$ python3 -q
>>> import numpy as np
>>> np.set_printoptions(suppress=True, linewidth=120)
>>> feats = np.load("data.npy")
>>> feats
array([[ 1.93 ,  1.395, -3.395, -2.93 ,  0.395,  1.93 ,  0.465,  0.   , -2.93 ,  2.93 ,  1.93 ,  1.   ],
       [ 0.349, -0.977, -1.023, -1.349, -1.977,  0.349, -0.326,  0.   , -1.349,  1.349,  0.349,  1.   ],
       [ 1.364,  0.546, -2.546, -2.364, -0.454,  1.364,  0.182,  0.   , -2.364,  2.364,  1.364,  1.   ],
       [ 2.066,  1.599, -3.599, -3.066,  0.599,  2.066,  0.533,  0.   , -3.066,  3.066,  2.066,  1.   ],
       [ 1.316,  0.473, -2.473, -2.316, -0.527,  1.316,  0.158,  0.   , -2.316,  2.316,  1.316,  1.   ],
       [-2.294, -4.94 ,  2.94 ,  1.294, -5.94 , -2.294, -1.647,  0.   ,  1.294, -1.294, -2.294,  1.   ],
       [-0.228, -1.843, -0.157, -0.772, -2.843, -0.228, -0.614,  0.   , -0.772,  0.772, -0.228,  1.   ],
       [ 1.613,  0.919, -2.919, -2.613, -0.081,  1.613,  0.306,  0.   , -2.613,  2.613,  1.613,  1.   ],
       [ 5.64 ,  6.96 , -8.96 , -6.64 ,  5.96 ,  5.64 ,  2.32 ,  0.   , -6.64 ,  6.64 ,  5.64 ,  1.   ],
       [ 4.999,  5.998, -7.998, -5.999,  4.998,  4.999,  1.999,  0.   , -5.999,  5.999,  4.999,  1.   ],
       [ 1.155,  0.232, -2.232, -2.155, -0.768,  1.155,  0.077,  0.   , -2.155,  2.155,  1.155,  1.   ],
       [ 0.722, -0.416, -1.584, -1.722, -1.416,  0.722, -0.139,  0.   , -1.722,  1.722,  0.722,  1.   ],
       [-2.884, -5.826,  3.826,  1.884, -6.826, -2.884, -1.942,  0.   ,  1.884, -1.884, -2.884,  1.   ],
       [-1.415, -3.623,  1.623,  0.415, -4.623, -1.415, -1.208,  0.   ,  0.415, -0.415, -1.415,  1.   ],
       [-0.274, -1.911, -0.089, -0.726, -2.911, -0.274, -0.637,  0.   , -0.726,  0.726, -0.274,  1.   ],
       [-1.449, -3.673,  1.673,  0.449, -4.673, -1.449, -1.224,  0.   ,  0.449, -0.449, -1.449,  1.   ],
       [-2.182, -4.774,  2.774,  1.182, -5.774, -2.182, -1.591,  0.   ,  1.182, -1.182, -2.182,  1.   ],
       [ 2.934,  2.901, -4.901, -3.934,  1.901,  2.934,  0.967,  0.   , -3.934,  3.934,  2.934,  1.   ],
       [ 1.626,  0.939, -2.939, -2.626, -0.061,  1.626,  0.313,  0.   , -2.626,  2.626,  1.626,  1.   ],
       [ 1.235,  0.353, -2.353, -2.235, -0.647,  1.235,  0.118,  0.   , -2.235,  2.235,  1.235,  1.   ],
       [ 0.842, -0.237, -1.763, -1.842, -1.237,  0.842, -0.079,  0.   , -1.842,  1.842,  0.842,  1.   ],
       [ 0.673, -0.49 , -1.51 , -1.673, -1.49 ,  0.673, -0.163,  0.   , -1.673,  1.673,  0.673,  1.   ],
       [ 4.471,  5.206, -7.206, -5.471,  4.206,  4.471,  1.735,  0.   , -5.471,  5.471,  4.471,  1.   ],
       [ 2.117,  1.675, -3.675, -3.117,  0.675,  2.117,  0.558,  0.   , -3.117,  3.117,  2.117,  1.   ],
       [-0.298, -1.946, -0.054, -0.702, -2.946, -0.298, -0.649,  0.   , -0.702,  0.702, -0.298,  1.   ],
       [ 4.15 ,  4.725, -6.725, -5.15 ,  3.725,  4.15 ,  1.575,  0.   , -5.15 ,  5.15 ,  4.15 ,  1.   ],
       [ 1.015,  0.022, -2.022, -2.015, -0.978,  1.015,  0.007,  0.   , -2.015,  2.015,  1.015,  1.   ],
       [ 5.206,  6.31 , -8.31 , -6.206,  5.31 ,  5.206,  2.103,  0.   , -6.206,  6.206,  5.206,  1.   ],
       [ 0.73 , -0.405, -1.595, -1.73 , -1.405,  0.73 , -0.135,  0.   , -1.73 ,  1.73 ,  0.73 ,  1.   ]])
>>> # column 5 repeats column 0
>>> U, sigma, Vh = np.linalg.svd(feats)
>>> V = Vh[:(sigma > 1e-8).sum()]
>>> rng = np.random.default_rng(24923)
>>> x = feats[1] + -3 * feats[21] + rng.integers(2) * np.eye(12)[11]
>>> x.round(3)
array([-1.67 ,  0.493,  3.507,  3.67 ,  2.493, -1.67 ,  0.163,  0.   ,  3.67 , -3.67 , -1.67 , -1.   ])
>>> np.round(np.linalg.norm(x - V.T @ V @ x), 3)
np.float64(0.928)
>>> np.allclose(V.T @ V @ x, x)
False
>>> arr = np.array([[3, 1, 0, 0, 0, 0],
...     [-2, -2, 0, 0, 0, 0],
...     [0, -1, 0, 0, 0, 0],
...     [0, 0, 3, 1, 0, 0],
...     [0, 0, -2, -2, 0, 0],
...     [0, 0, 0, -1, 0, 0],
...     [0, 0, 0, 0, 3, 1],
...     [0, 0, 0, 0, -2, -2],
...     [0, 0, 0, 0, 0, -1]])
>>> hat = arr @ np.linalg.solve(arr.T @ arr, arr.T)
>>> np.round(hat @ arr[:, 0], 3) + 0
array([ 3., -2.,  0.,  0.,  0.,  0.,  0.,  0.,  0.])
>>> round(np.trace(hat), 3)
np.float64(6.0)
>>> np.round(np.linalg.eigvalsh(hat), 3) + 0
array([0., 0., 0., 1., 1., 1., 1., 1., 1.])
>>> np.allclose(hat @ hat, hat)
True
>>> x = np.array([0, 1, 1, 5, 4, 4])
>>> target = arr @ x
>>> np.round(np.linalg.lstsq(arr, target)[0], 3) + 0
array([0., 1., 1., 5., 4., 4.])
>>> np.round(np.linalg.pinv(arr) @ arr, 3) + 0
array([[1., 0., 0., 0., 0., 0.],
       [0., 1., 0., 0., 0., 0.],
       [0., 0., 1., 0., 0., 0.],
       [0., 0., 0., 1., 0., 0.],
       [0., 0., 0., 0., 1., 0.],
       [0., 0., 0., 0., 0., 1.]])
>>> np.round(np.linalg.solve(arr.T @ arr, arr.T @ target), 3)
array([0., 1., 1., 5., 4., 4.])
>>> target
array([  1,  -2,  -1,   8, -12,  -5,  16, -16,  -4])
>>> target = target + 0.1 * rng.normal(size=9)
>>> target.round(3)
array([  1.161,  -1.821,  -0.978,   8.119, -11.808,  -5.047,  15.927, -16.015,  -3.912])
>>> coef, *_ = np.linalg.lstsq(arr, target)
>>> round(np.linalg.norm(target - arr @ coef), 3)
np.float64(0.256)
>>> coef.round()
array([0., 1., 1., 5., 4., 4.])
>>> np.unique(feats.round(6), axis=0).shape
(29, 12)
>>> round(float(np.trace(np.linalg.pinv(feats) @ feats)), 3)
4.0
>>> np.allclose(feats[:-1].T @ np.linalg.lstsq(feats[:-1].T, feats[-1])[0], feats[-1])
True
>>> np.linalg.lstsq(feats[:-1].T, feats[-1])[2]
np.int32(4)
>>> A2 = np.array([[5, 4], [5, 5], [4, 0]])
>>> A = np.tile(A2, (2, 3))
>>> A
array([[5, 4, 5, 4, 5, 4],
       [5, 5, 5, 5, 5, 5],
       [4, 0, 4, 0, 4, 0],
       [5, 4, 5, 4, 5, 4],
       [5, 5, 5, 5, 5, 5],
       [4, 0, 4, 0, 4, 0]])
>>> # row 3 repeats row 0
>>> rank = np.linalg.matrix_rank(A)
>>> rank
np.int64(2)
>>> null = np.linalg.svd(A)[2][rank:].T
>>> np.round(null @ null.T, 3) + 0
array([[ 0.667,  0.   , -0.333,  0.   , -0.333,  0.   ],
       [ 0.   ,  0.667,  0.   , -0.333,  0.   , -0.333],
       [-0.333,  0.   ,  0.667,  0.   , -0.333,  0.   ],
       [ 0.   , -0.333,  0.   ,  0.667,  0.   , -0.333],
       [-0.333,  0.   , -0.333,  0.   ,  0.667,  0.   ],
       [ 0.   , -0.333,  0.   , -0.333,  0.   ,  0.667]])
>>> np.allclose(A @ null, 0)
True
>>> [int(np.linalg.matrix_rank(A[:i])) for i in range(1, len(A) + 1)]
[1, 2, 2, 2, 2, 2]
>>> np.linalg.matrix_rank(A.T @ A), np.linalg.matrix_rank(A @ A.T)
(np.int64(2), np.int64(2))
>>> round(float(np.trace(np.linalg.pinv(A) @ A)), 3)
2.0
>>> np.abs(np.diag(np.linalg.qr(A)[1])) > 1e-9
array([ True,  True, False, False, False, False])
>>> np.linalg.lstsq(A[:-1].T, A[-1])[2]
np.int32(2)
>>> A2 = np.array([[3, 1, 2], [3, 4, 2], [0, 4, 0], [3, 1, 0], [4, 3, 1], [5, 0, 2]])
>>> np.einsum("ij->j", A)
array([28, 18, 28, 18, 28, 18])
>>> np.einsum("ik,kj->ij", A, A2)
array([[79, 60, 31],
       [90, 65, 35],
       [28, 32, 12],
       [79, 60, 31],
       [90, 65, 35],
       [28, 32, 12]])
>>> A2.T @ A.T
array([[79, 90, 28, 79, 90, 28],
       [60, 65, 32, 60, 65, 32],
       [31, 35, 12, 31, 35, 12]])
>>> np.einsum("ik,kj->ji", A, A2)
array([[79, 90, 28, 79, 90, 28],
       [60, 65, 32, 60, 65, 32],
       [31, 35, 12, 31, 35, 12]])
>>> np.einsum("ij,ij->i", A, A)
array([123, 150,  48, 123, 150,  48])
>>> A2 = A + rng.integers(-2, 3, (6, 2)) @ rng.integers(-2, 3, (2, 6))
>>> A2
array([[ 3,  4,  3,  5,  4,  4],
       [ 1,  3, -3,  7,  7,  9],
       [ 8, -2,  4, -2, 10,  4],
       [ 9,  5, 11,  2,  5,  2],
       [ 7,  5,  7,  4,  6,  5],
       [ 2,  1,  4,  1,  1, -2]])
>>> A2 - A
array([[-2,  0, -2,  1, -1,  0],
       [-4, -2, -8,  2,  2,  4],
       [ 4, -2,  0, -2,  6,  4],
       [ 4,  1,  6, -2,  0, -2],
       [ 2,  0,  2, -1,  1,  0],
       [-2,  1,  0,  1, -3, -2]])
>>> np.round(np.linalg.svd(A2 - A, compute_uv=False), 3) + 0
array([13.39 , 10.233,  0.   ,  0.   ,  0.   ,  0.   ])
>>> np.abs(A2 - A).sum(axis=1)
array([ 6, 22, 18, 15,  6,  9])
>>> np.linalg.matrix_rank(A2 - A, tol=1e-8)
np.int64(2)
